$ python -q
>>> import numpy as np
>>> np.set_printoptions(precision=1, suppress=True, linewidth=160)
>>> m1 = np.load("sample19.npy")
>>> m1
array([[4., 0., 0., 0., 0., 0., 0., 0., 0., 0.],
       [0., 4., 0., 0., 0., 0., 0., 0., 0., 0.],
       [0., 0., 4., 0., 0., 0., 0., 0., 0., 0.],
       [0., 0., 0., 8., 4., 2., 0., 2., 2., 2.],
       [0., 0., 0., 4., 8., 2., 0., 2., 2., 2.],
       [0., 0., 0., 2., 2., 5., 0., 1., 1., 1.],
       [0., 0., 0., 0., 0., 0., 4., 0., 0., 0.],
       [0., 0., 0., 2., 2., 1., 0., 5., 1., 1.],
       [0., 0., 0., 2., 2., 1., 0., 1., 5., 1.],
       [0., 0., 0., 2., 2., 1., 0., 1., 1., 5.]])
>>> Lm = np.linalg.cholesky(m1)
>>> np.linalg.eigvalsh(m1).min() > 0
np.True_
>>> np.diag(Lm) ** 2
array([4. , 4. , 4. , 8. , 6. , 4.3, 4. , 4.3, 4.3, 4.3])
>>> Lm
array([[2. , 0. , 0. , 0. , 0. , 0. , 0. , 0. , 0. , 0. ],
       [0. , 2. , 0. , 0. , 0. , 0. , 0. , 0. , 0. , 0. ],
       [0. , 0. , 2. , 0. , 0. , 0. , 0. , 0. , 0. , 0. ],
       [0. , 0. , 0. , 2.8, 0. , 0. , 0. , 0. , 0. , 0. ],
       [0. , 0. , 0. , 1.4, 2.4, 0. , 0. , 0. , 0. , 0. ],
       [0. , 0. , 0. , 0.7, 0.4, 2.1, 0. , 0. , 0. , 0. ],
       [0. , 0. , 0. , 0. , 0. , 0. , 2. , 0. , 0. , 0. ],
       [0. , 0. , 0. , 0.7, 0.4, 0.2, 0. , 2.1, 0. , 0. ],
       [0. , 0. , 0. , 0.7, 0.4, 0.2, 0. , 0.1, 2.1, 0. ],
       [0. , 0. , 0. , 0.7, 0.4, 0.2, 0. , 0.1, 0.1, 2.1]])
>>> f = np.array([1, 5, 2, -4, 5, 1, -1, 3, -1, 2])
>>> A2 = Lm + np.outer(f, np.eye(10)[0])
>>> np.linalg.matrix_rank(np.linalg.inv(A2) - np.linalg.inv(Lm), tol=1e-8)
np.int64(1)
>>> A2
array([[ 3. ,  0. ,  0. ,  0. ,  0. ,  0. ,  0. ,  0. ,  0. ,  0. ],
       [ 5. ,  2. ,  0. ,  0. ,  0. ,  0. ,  0. ,  0. ,  0. ,  0. ],
       [ 2. ,  0. ,  2. ,  0. ,  0. ,  0. ,  0. ,  0. ,  0. ,  0. ],
       [-4. ,  0. ,  0. ,  2.8,  0. ,  0. ,  0. ,  0. ,  0. ,  0. ],
       [ 5. ,  0. ,  0. ,  1.4,  2.4,  0. ,  0. ,  0. ,  0. ,  0. ],
       [ 1. ,  0. ,  0. ,  0.7,  0.4,  2.1,  0. ,  0. ,  0. ,  0. ],
       [-1. ,  0. ,  0. ,  0. ,  0. ,  0. ,  2. ,  0. ,  0. ,  0. ],
       [ 3. ,  0. ,  0. ,  0.7,  0.4,  0.2,  0. ,  2.1,  0. ,  0. ],
       [-1. ,  0. ,  0. ,  0.7,  0.4,  0.2,  0. ,  0.1,  2.1,  0. ],
       [ 2. ,  0. ,  0. ,  0.7,  0.4,  0.2,  0. ,  0.1,  0.1,  2.1]])
>>> left, sigma, Vt = np.linalg.svd(m1, full_matrices=False)
>>> sigma
array([16.,  4.,  4.,  4.,  4.,  4.,  4.,  4.,  4.,  4.])
>>> np.round(left.T @ left, 1) + 0
array([[1., 0., 0., 0., 0., 0., 0., 0., 0., 0.],
       [0., 1., 0., 0., 0., 0., 0., 0., 0., 0.],
       [0., 0., 1., 0., 0., 0., 0., 0., 0., 0.],
       [0., 0., 0., 1., 0., 0., 0., 0., 0., 0.],
       [0., 0., 0., 0., 1., 0., 0., 0., 0., 0.],
       [0., 0., 0., 0., 0., 1., 0., 0., 0., 0.],
       [0., 0., 0., 0., 0., 0., 1., 0., 0., 0.],
       [0., 0., 0., 0., 0., 0., 0., 1., 0., 0.],
       [0., 0., 0., 0., 0., 0., 0., 0., 1., 0.],
       [0., 0., 0., 0., 0., 0., 0., 0., 0., 1.]])
>>> np.allclose(left * sigma @ Vt, m1)
True
>>> np.cumsum(sigma ** 2) / np.sum(sigma ** 2)
array([0.6, 0.7, 0.7, 0.8, 0.8, 0.8, 0.9, 0.9, 1. , 1. ])
